$ python -q
>>> import numpy as np
>>> from numpy import linalg as LA
>>> np.set_printoptions(precision=3, suppress=True, linewidth=120)
>>> rd = lambda a: np.round(a, 3) + 0
>>> arr = np.array([[0.0, 0.0, 1.0, 1.0],
...     [0.0, 0.0, -4.0, 3.0],
...     [1.0, -4.0, 0.0, 0.0],
...     [1.0, 3.0, 0.0, 0.0]])
>>> [round(float(LA.det(arr[:i, :i])), 2) + 0 for i in range(1, 5)]
[0.0, 0.0, 0.0, 49.0]
>>> rd(LA.eigvalsh(arr).min())
np.float64(-5.004)
>>> np.all(LA.eigvalsh(arr) > 0)
np.False_
>>> vals, V = LA.eig(arr)
>>> rd(np.sort(LA.eigvals(arr.T)))
array([-5.004, -1.399,  1.399,  5.004])
>>> rd(np.sort(LA.eigvals(LA.inv(arr))))
array([-0.715, -0.2  ,  0.2  ,  0.715])
>>> r0, g = arr[0], arr[1]
>>> r0 @ g
np.float64(-1.0)
>>> r0 @ r0
np.float64(2.0)
>>> p = (r0 @ g) / (r0 @ r0) * r0
>>> np.outer(r0, g)
array([[ 0.,  0., -0.,  0.],
       [ 0.,  0., -0.,  0.],
       [ 0.,  0., -4.,  3.],
       [ 0.,  0., -4.,  3.]])
>>> p
array([-0. , -0. , -0.5, -0.5])
>>> g - p
array([ 0. ,  0. , -3.5,  3.5])
>>> LA.matrix_rank(np.outer(r0, g))
np.int64(1)
>>> (g - p) @ r0
np.float64(0.0)
>>> Q, Rm = LA.qr(arr)
>>> rd(Rm)
array([[-1.414,  0.707,  0.   ,  0.   ],
       [ 0.   , -4.95 ,  0.   ,  0.   ],
       [ 0.   ,  0.   ,  4.123, -2.668],
       [ 0.   ,  0.   ,  0.   , -1.698]])
>>> np.allclose(Rm.T @ Rm, arr.T @ arr)
True
>>> rd(Q)
array([[ 0.   ,  0.   ,  0.243, -0.97 ],
       [ 0.   ,  0.   , -0.97 , -0.243],
       [-0.707,  0.707,  0.   ,  0.   ],
       [-0.707, -0.707,  0.   ,  0.   ]])
>>> rd(Q.T @ Q)
array([[1., 0., 0., 0.],
       [0., 1., 0., 0.],
       [0., 0., 1., 0.],
       [0., 0., 0., 1.]])
>>> M = np.load("case19.npy")
>>> M
array([[ 1,  2,  0],
       [ 1,  4,  2],
       [ 3,  6,  3],
       [ 4,  8,  5],
       [ 5, 10,  5],
       [ 8, 13,  7],
       [ 9, 15, 10],
       [ 9, 16, 10],
       [11, 17, 12],
       [11, 18, 13],
       [11, 19, 13],
       [14, 19, 13],
       [14, 21, 15],
       [14, 24, 16],
       [14, 27, 17],
       [14, 30, 17]])
>>> d = LA.norm(M[:, None] - M[None], axis=-1)
>>> np.flatnonzero(d[14] < d.mean() / 2)
array([13, 14, 15])
>>> (d + 1e9 * np.eye(16)).round(6).argmin(axis=1)
array([ 1,  0,  1,  4,  3,  6,  7,  6,  9, 10,  9, 12, 11, 12, 15, 14])
>>> d[14].round(6).argsort(kind="stable")[:4]
array([14, 15, 13, 12])
>>> np.unravel_index(d.round(6).argmax(), d.shape)
(np.int64(0), np.int64(15))
>>> U, sigma, VT = LA.svd(M)
>>> rd(sigma)
array([91.986,  5.118,  2.513])
>>> np.argmax(sigma[:-1] / (sigma[1:] + 1e-6)) + 1
np.int64(1)
>>> B = U[:, :1] @ np.diag(sigma[:1]) @ VT[:1]
>>> LA.matrix_rank(B)
np.int64(1)
>>> rd(np.abs(M - B).max())
np.float64(2.32)
>>> LA.matrix_rank(M, rtol=0.05)
np.int64(2)
>>> rd(LA.norm(M - B) / LA.norm(M))
np.float64(0.062)
>>> np.argsort(-LA.norm(M, axis=0).round(6), kind="stable")[:3]
array([1, 2, 0])
>>> rd(np.abs(LA.svd(M)[2][-1]))
array([0.544, 0.211, 0.812])
>>> rd(LA.norm(M, 2) / LA.norm(M))
np.float64(0.998)
>>> LA.cond(M) > 100
np.False_
>>> Xc = M - M.mean(axis=0)
>>> V = LA.svd(Xc)[2][:1]
>>> B = Xc - Xc @ V.T @ V
>>> rd(LA.norm(B) / LA.norm(Xc))
np.float64(0.132)
>>> rd((Xc @ V.T).std(axis=0))
array([10.457])
>>> K = np.load("a.npy")
>>> K
array([[-1, -2, -2,  0],
       [-1,  1, -2,  0],
       [-1,  1, -2,  0],
       [ 0,  0,  0,  0]])
>>> # row 2 repeats row 1
>>> LA.matrix_rank(K, rtol=0.1)
np.int64(2)
>>> [round(float(x), 3) for x in LA.svd(K, compute_uv=False)[:3]]
[3.873, 2.449, 0.0]
>>> vals, V = LA.eigh(arr)
>>> x0 = np.array([3, 3, 0, 3])
>>> x0 @ arr @ x0
np.float64(72.0)
>>> rd(x0 @ arr @ x0 / (x0 @ x0)), rd(vals[0]), rd(vals[-1])
(np.float64(2.667), np.float64(-5.004), np.float64(5.004))
>>> np.abs(arr).sum(axis=1).max(), rd(np.abs(vals).max())
(np.float64(7.0), np.float64(5.004))
>>> rk = LA.matrix_rank(K)
>>> rk
np.int64(2)
>>> null = LA.svd(K)[2][rk:].T
>>> [int(LA.matrix_rank(K[:i])) for i in range(1, len(K) + 1)]
[1, 2, 2, 2]
>>> K @ null
array([[0., 0.],
       [0., 0.],
       [0., 0.],
       [0., 0.]])
>>> null.shape
(4, 2)
>>> rd(null @ null.T)
array([[ 0.8,  0. , -0.4,  0. ],
       [ 0. ,  0. ,  0. ,  0. ],
       [-0.4,  0. ,  0.2,  0. ],
       [ 0. ,  0. ,  0. ,  1. ]])
>>> LA.matrix_rank(K.T @ K), LA.matrix_rank(K @ K.T)
(np.int64(2), np.int64(2))
>>> rd(LA.det(K.T))
np.float64(0.0)
>>> rd(LA.eigvals(K))
array([-3.,  1.,  0.,  0.])
>>> np.einsum("ii->", K)
np.int64(-2)
>>> rd(LA.eigvals(K).sum().real)
np.float64(-2.0)
>>> U, sigma, VT = LA.svd(K)
>>> rd(sigma)
array([3.873, 2.449, 0.   , 0.   ])
>>> np.argmax(sigma[:-1] / (sigma[1:] + 1e-6)) + 1
np.int64(2)
>>> B = U[:, :2] @ np.diag(sigma[:2]) @ VT[:2]
>>> rd(np.abs(K - B).max())
np.float64(0.0)
>>> rd(B)
array([[-1., -2., -2.,  0.],
       [-1.,  1., -2.,  0.],
       [-1.,  1., -2.,  0.],
       [ 0.,  0.,  0.,  0.]])
>>> LA.matrix_rank(K, rtol=0.05)
np.int64(2)
>>> F = np.loadtxt("dump.csv", delimiter=",")
>>> F
array([[-0.997,  0.537,  0.   ],
       [ 0.994, -0.493,  0.   ],
       [-0.808,  0.207,  0.   ],
       [-0.446,  0.09 ,  0.   ],
       [ 0.446, -0.09 ,  0.   ],
       [-0.446,  0.09 ,  0.   ],
       [-0.31 ,  0.06 ,  0.   ],
       [-0.894,  0.264,  0.   ],
       [-0.988,  0.446,  0.   ],
       [-0.958,  0.345,  0.   ],
       [-0.565,  0.119,  0.   ],
       [-0.31 ,  0.06 ,  0.   ],
       [-0.808,  0.207,  0.   ],
       [ 0.446, -0.09 ,  0.   ],
       [ 0.446, -0.09 ,  0.   ],
       [ 0.159, -0.03 ,  0.   ],
       [-0.978,  0.397,  0.   ],
       [ 0.565, -0.119,  0.   ],
       [-0.31 ,  0.06 ,  0.   ],
       [-0.922,  0.291,  0.   ],
       [ 0.922, -0.291,  0.   ],
       [-0.978,  0.397,  0.   ]])
>>> # row 5 repeats row 3
>>> U, sigma, VT = LA.svd(F)
>>> rd(sigma)
array([3.605, 0.34 , 0.   ])
>>> np.argmax(sigma[:-1] / (sigma[1:] + 1e-6)) + 1
np.int64(2)
>>> B = U[:, :2] @ np.diag(sigma[:2]) @ VT[:2]
>>> LA.matrix_rank(B)
np.int64(2)
>>> LA.matrix_rank(F, rtol=0.05)
np.int64(2)
>>> rd(LA.norm(F - B, 2)), sigma[2]
(np.float64(0.0), np.float64(0.0))
>>> rd(LA.norm(F - B) / LA.norm(F))
np.float64(0.0)
>>> rd(np.abs(F - B).max())
np.float64(0.0)
